% ipython --no-banner

In [1]: import numpy as np

In [2]: np.set_printoptions(suppress=True, linewidth=200)

In [3]: def rd(a):
   ...:     return np.round(a, 2) + 0
   ...: 

In [4]: mat = np.loadtxt("data.csv", delimiter=",")

In [5]: mat
Out[5]: 
array([[ 0., -1., -1.,  0.,  0., -1.,  0., -1.,  0.],
       [-1.,  0., -1.,  0.,  0., -1.,  0., -1.,  0.],
       [-1., -1.,  0.,  0.,  0., -1.,  0., -1.,  0.],
       [ 0.,  0.,  0.,  0., -1.,  0., -1.,  0., -1.],
       [ 0.,  0.,  0., -1.,  0.,  0., -1.,  0., -1.],
       [-1., -1., -1.,  0.,  0.,  0.,  0., -1.,  0.],
       [ 0.,  0.,  0., -1., -1.,  0.,  0.,  0., -1.],
       [-1., -1., -1.,  0.,  0., -1.,  0.,  0.,  0.],
       [ 0.,  0.,  0., -1., -1.,  0., -1.,  0.,  0.]])

In [6]: blk = np.stack([mat, -2 * mat, mat[::-1]])

In [7]: (blk @ mat.T).shape
Out[7]: (3, 9, 9)

In [8]: np.linalg.matrix_rank(blk.reshape(3, -1))
Out[8]: np.int64(2)

In [9]: np.einsum("bij,cij->bc", blk, blk)
Out[9]: 
array([[ 32., -64.,   9.],
       [-64., 128., -18.],
       [  9., -18.,  32.]])

In [10]: rd(np.linalg.det(blk))
Out[10]: array([   12., -6144.,    12.])

In [11]: blk.shape
Out[11]: (3, 9, 9)

In [12]: ev, V = np.linalg.eigh(mat)

In [13]: x0 = np.array([-7, 1, 1, -5, 7, -1, -8, -4, 2])

In [14]: rd(np.linalg.eigvalsh(mat[1:, 1:]))
Out[14]: array([-3., -3.,  1.,  1.,  1.,  1.,  1.,  1.])

In [15]: rd(V * np.abs(ev) @ V.T)
Out[15]: 
array([[1.6, 0.6, 0.6, 0. , 0. , 0.6, 0. , 0.6, 0. ],
       [0.6, 1.6, 0.6, 0. , 0. , 0.6, 0. , 0.6, 0. ],
       [0.6, 0.6, 1.6, 0. , 0. , 0.6, 0. , 0.6, 0. ],
       [0. , 0. , 0. , 1.5, 0.5, 0. , 0.5, 0. , 0.5],
       [0. , 0. , 0. , 0.5, 1.5, 0. , 0.5, 0. , 0.5],
       [0.6, 0.6, 0.6, 0. , 0. , 1.6, 0. , 0.6, 0. ],
       [0. , 0. , 0. , 0.5, 0.5, 0. , 1.5, 0. , 0.5],
       [0.6, 0.6, 0.6, 0. , 0. , 0.6, 0. , 1.6, 0. ],
       [0. , 0. , 0. , 0.5, 0.5, 0. , 0.5, 0. , 1.5]])

In [16]: np.abs(mat).sum(axis=1).max(), np.abs(ev).max()
Out[16]: (np.float64(4.0), np.float64(4.0))

In [17]: ev, V = np.linalg.eigh(mat)

In [18]: rd(np.linalg.svd(mat, compute_uv=False))
Out[18]: array([4., 3., 1., 1., 1., 1., 1., 1., 1.])

In [19]: np.unique(ev.round(6) + 0, return_counts=True)[1]
Out[19]: array([1, 1, 7])

In [20]: def softmax(z):
    ...:     e = np.exp(z - z.max(axis=-1, keepdims=True))
    ...:     return e / e.sum(axis=-1, keepdims=True)
    ...: 

In [21]: rd(softmax(10 * mat[1]))
Out[21]: array([0. , 0.2, 0. , 0.2, 0.2, 0. , 0.2, 0. , 0.2])

In [22]: rd(softmax(mat[1]))
Out[22]: array([0.06, 0.15, 0.06, 0.15, 0.15, 0.06, 0.15, 0.06, 0.15])

In [23]: scores = mat @ mat.T / np.sqrt(9)

In [24]: rd(softmax(scores))
Out[24]: 
array([[0.2 , 0.15, 0.15, 0.05, 0.05, 0.15, 0.05, 0.15, 0.05],
       [0.15, 0.2 , 0.15, 0.05, 0.05, 0.15, 0.05, 0.15, 0.05],
       [0.15, 0.15, 0.2 , 0.05, 0.05, 0.15, 0.05, 0.15, 0.05],
       [0.07, 0.07, 0.07, 0.2 , 0.14, 0.07, 0.14, 0.07, 0.14],
       [0.07, 0.07, 0.07, 0.14, 0.2 , 0.07, 0.14, 0.07, 0.14],
       [0.15, 0.15, 0.15, 0.05, 0.05, 0.2 , 0.05, 0.15, 0.05],
       [0.07, 0.07, 0.07, 0.14, 0.14, 0.07, 0.2 , 0.07, 0.14],
       [0.15, 0.15, 0.15, 0.05, 0.05, 0.15, 0.05, 0.2 , 0.05],
       [0.07, 0.07, 0.07, 0.14, 0.14, 0.07, 0.14, 0.07, 0.2 ]])
